% python3 -q
>>> import numpy as np
>>> import numpy.linalg as la
>>> np.set_printoptions(suppress=True, linewidth=120)
>>> def rd(a):
...     return np.round(a, 2) + 0
... 
>>> E = np.array([[1, 0, 0],
...     [2, 0, 1],
...     [1, 2, 0],
...     [1, 0, 1],
...     [0, 0, 2],
...     [0, 1, 0],
...     [0, 1, 1],
...     [1, 0, 2],
...     [1, 2, 0]])
>>> print(E)
[[1 0 0]
 [2 0 1]
 [1 2 0]
 [1 0 1]
 [0 0 2]
 [0 1 0]
 [0 1 1]
 [1 0 2]
 [1 2 0]]
>>> print(rd(la.norm(E[0], 1)), rd(la.norm(E[0], np.inf)))
1.0 1.0
>>> print(rd(la.norm(E, 2)))
4.1
>>> print(rd(la.norm(E, "nuc")))
9.11
>>> W0 = np.load("sample12.npy")
>>> print(W0)
[[ 0  4  0  0  8  5  0  0  1]
 [ 0  0  0  0 16  0  0  0  0]
 [11  0 12 22  0  0 15  0  0]
 [ 6  4  2 12  0  5 15  0  1]
 [ 0 24  0  0  0 25 19 10 11]
 [ 0  8  0  0 16  9  0  2  3]
 [ 7  0 19  0 13  0  0  0  0]
 [ 8  0 19  3  8  0  0  0  0]
 [ 0  8  0  0  0  9  7  2  3]
 [ 6  0  4 10  0  1 11  0  0]
 [ 6 10  0 15  0 11 21  3  4]
 [ 0  0  0  0 23  0  0  0  0]
 [ 0  0  0  0 14  0  0  0  0]
 [ 7  0 18  0 11  0  0  0  0]
 [11  0 12 22  0  0 15  0  0]
 [ 6  0  4 10  0  1 11  0  0]]
>>> print(np.allclose(W0[:-1].T @ la.lstsq(W0[:-1].T, W0[-1])[0], W0[-1]))
True
>>> print(np.abs(np.diag(la.qr(W0)[1])) > 1e-9)
[ True  True  True  True  True  True  True  True False]
>>> print(np.unique(W0.round(6), axis=0).shape)
(14, 9)
>>> try:
...     la.inv(W0)
... except la.LinAlgError as e:
...     print(e)
... 
Last 2 dimensions of the array must be square
>>> print(la.matrix_rank(W0, rtol=0.1))
4
>>> print(np.argsort(-la.norm(W0, axis=0).round(6), kind="stable")[:3])
[6 4 3]
>>> print(rd(la.norm(W0, 2) / la.norm(W0)))
0.7
>>> cov = W0.T @ W0
>>> print(rd(la.svd(W0, compute_uv=False) ** 2))
[4374.23 2174.35 1788.65  566.87   40.13   11.04    1.46    0.27    0.  ]
>>> print((W0 @ W0.T).shape)
(16, 16)
>>> print(np.allclose(cov, cov.T))
True
>>> print(np.diag(cov))
[ 548  836 1370 1546 1655  960 1768  117  157]
>>> print(np.trace(cov), (W0 ** 2).sum())
8957 8957
